In [1]: import numpy as np

In [2]: np.set_printoptions(precision=4, suppress=True, linewidth=200, legacy="1.25")

In [3]: def tidy(a):
   ...:     return np.round(a, 4) + 0
   ...: 

In [4]: m1 = np.load("x.npy")

In [5]: m1
Out[5]: 
array([[ 1, -2,  3],
       [ 4, -4,  3],
       [ 4, -4,  0],
       [ 2, -2,  3],
       [ 0, -1,  3],
       [ 0,  1,  5],
       [ 3, -2,  4],
       [ 0, -2,  2],
       [-3, -1,  2],
       [-2, -1, -1],
       [-3, -2,  0],
       [-5, -1, -3],
       [-2,  0, -5],
       [-1, -1, -4],
       [-2,  1, -5],
       [-1, -2, -6]])

In [6]: labels = m1[:, 0] > np.median(m1[:, 0])

In [7]: u = m1[labels].mean(axis=0) - m1[~labels].mean(axis=0)

In [8]: (((m1 - m1.mean(axis=0)) @ u > 0) == labels).mean()
Out[8]: 1.0

In [9]: X = np.loadtxt("case15.csv", delimiter=",")

In [10]: X
Out[10]: 
array([[1., 0., 0.],
       [4., 1., 0.],
       [2., 1., 1.]])

In [11]: X @ X
Out[11]: 
array([[1., 0., 0.],
       [8., 1., 0.],
       [8., 2., 1.]])

In [12]: X.inv()
AttributeError: 'numpy.ndarray' object has no attribute 'inv'


In [13]: np.allclose(X, X.T)
Out[13]: False

In [14]: tidy(np.sort(np.abs(np.linalg.eigvals(X))))
Out[14]: array([1., 1., 1.])

In [15]: (X + X.T) / 2
Out[15]: 
array([[1. , 2. , 1. ],
       [2. , 1. , 0.5],
       [1. , 0.5, 1. ]])

In [16]: tidy(np.linalg.matrix_power(X, 4))
Out[16]: 
array([[ 1.,  0.,  0.],
       [16.,  1.,  0.],
       [32.,  4.,  1.]])

In [17]: tidy(np.linalg.det(X))
Out[17]: 1.0

In [18]: x = np.array([-1, 0, -2])

In [19]: h1 = np.maximum(X @ x, 0)

In [20]: h1
Out[20]: array([0., 0., 0.])

In [21]: np.maximum(X @ (3 * x), 0)
Out[21]: array([0., 0., 0.])

In [22]: X.T @ h1
Out[22]: array([0., 0., 0.])

In [23]: np.maximum(X @ x, 0) - np.maximum(-X @ x, 0)
Out[23]: array([-1., -4., -4.])

In [24]: tidy(np.tanh(X @ x))
Out[24]: array([-0.7616, -0.9993, -0.9993])

In [25]: ang = np.radians(135)

In [26]: R = np.eye(3)

In [27]: R[2, 2] = R[1, 1] = np.cos(ang)

In [28]: R[2, 1], R[1, 2] = -np.sin(ang), np.sin(ang)

In [29]: tidy(R)
Out[29]: 
array([[ 1.    ,  0.    ,  0.    ],
       [ 0.    , -0.7071,  0.7071],
       [ 0.    , -0.7071, -0.7071]])

In [30]: A2 = X @ R.T

In [31]: tidy(np.linalg.svd(X, compute_uv=False)), tidy(np.linalg.svd(A2, compute_uv=False))
Out[31]: (array([4.7913, 1.    , 0.2087]), array([4.7913, 1.    , 0.2087]))

In [32]: tidy(np.abs(A2 - X).max(axis=0))
Out[32]: array([0.    , 1.7071, 2.4142])

In [33]: u = np.array([0, -3, 3])

In [34]: np.convolve(X[0], u)
Out[34]: array([ 0., -3.,  3.,  0.,  0.])

In [35]: np.array([np.convolve(row, u, "same") for row in X])
Out[35]: 
array([[ -3.,   3.,   0.],
       [-12.,   9.,   3.],
       [ -6.,   3.,   0.]])

In [36]: np.correlate(X[0], X[1], "full")
Out[36]: array([0., 1., 4., 0., 0.])

In [37]: rng = np.random.default_rng(679)

In [38]: labels = rng.permutation(3)

In [39]: labels
Out[39]: array([2, 0, 1])

In [40]: A2 = X[labels][:, labels]

In [41]: tidy(np.sort(np.abs(np.linalg.eigvals(A2))))
Out[41]: array([1., 1., 1.])

In [42]: tidy(np.linalg.det(A2)), tidy(np.linalg.det(X[labels]))
Out[42]: (1.0, 1.0)

In [43]: np.diag(A2)
Out[43]: array([1., 1., 1.])

In [44]: A2
Out[44]: 
array([[1., 2., 1.],
       [0., 1., 0.],
       [0., 4., 1.]])

In [45]: data = np.array([[0, 6, -2, 9], [0, 0, 0, 6], [0, 0, 0, 6], [0, 0, 0, 0]])

In [46]: Uu, s, vt = np.linalg.svd(data)

In [47]: np.argmax(s[:-1] / (s[1:] + 1e-6)) + 1
Out[47]: 2

In [48]: tidy(s)
Out[48]: array([13.2929,  4.0372,  0.    ,  0.    ])

In [49]: A2 = Uu[:, :2] @ np.diag(s[:2]) @ vt[:2]

In [50]: np.linalg.matrix_rank(A2)
Out[50]: 2

In [51]: w, V = np.linalg.eig(X)

In [52]: X @ V[:, 0] - w[0] * V[:, 0]
Out[52]: array([0., 0., 0.])

In [53]: tidy(np.sort(np.linalg.eigvals(X @ X)))
Out[53]: array([1., 1., 1.])

In [54]: tidy(np.sort(np.linalg.eigvals(X.T)))
Out[54]: array([1., 1., 1.])

In [55]: tidy(np.sort(np.linalg.eigvals(np.linalg.inv(X))))
Out[55]: array([1., 1., 1.])

In [56]: w
Out[56]: array([1., 1., 1.])

In [57]: def softmax(z):
    ...:     e = np.exp(z - z.max(axis=-1, keepdims=True))
    ...:     return e / e.sum(axis=-1, keepdims=True)
    ...: 

In [58]: tidy(softmax(10 * data[0]))
Out[58]: array([0., 0., 0., 1.])

In [59]: tidy(softmax(data[0] + 2))
Out[59]: array([0.0001, 0.0474, 0.    , 0.9524])

In [60]: scores = data @ data.T / np.sqrt(4)

In [61]: tidy(softmax(scores))
Out[61]: 
array([[1.    , 0.    , 0.    , 0.    ],
       [0.9998, 0.0001, 0.0001, 0.    ],
       [0.9998, 0.0001, 0.0001, 0.    ],
       [0.25  , 0.25  , 0.25  , 0.25  ]])

In [62]: mat = np.array([[2, 1, 3],
    ...:     [2, 3, 3],
    ...:     [2, 5, 3],
    ...:     [5, 8, 6],
    ...:     [6, 9, 6],
    ...:     [7, 9, 8],
    ...:     [9, 11, 10],
    ...:     [12, 13, 10],
    ...:     [12, 13, 13],
    ...:     [14, 13, 13],
    ...:     [15, 14, 16],
    ...:     [18, 16, 18],
    ...:     [21, 18, 20],
    ...:     [22, 20, 21],
    ...:     [22, 21, 21],
    ...:     [24, 21, 24]])

In [63]: A2 = np.c_[mat[:, :2] @ np.array([[-2, 0], [5, 0]]), np.array([-3, -1, 2, -3, -3, 0, 0, 0, -3, 3, -2, 1, 0, 3, 3, -3])]

In [64]: A2
Out[64]: 
array([[ 1,  0, -3],
       [11,  0, -1],
       [21,  0,  2],
       [30,  0, -3],
       [33,  0, -3],
       [31,  0,  0],
       [37,  0,  0],
       [41,  0,  0],
       [41,  0, -3],
       [37,  0,  3],
       [40,  0, -2],
       [44,  0,  1],
       [48,  0,  0],
       [56,  0,  3],
       [61,  0,  3],
       [57,  0, -3]])

In [65]: np.linalg.matrix_rank(A2)
Out[65]: 2
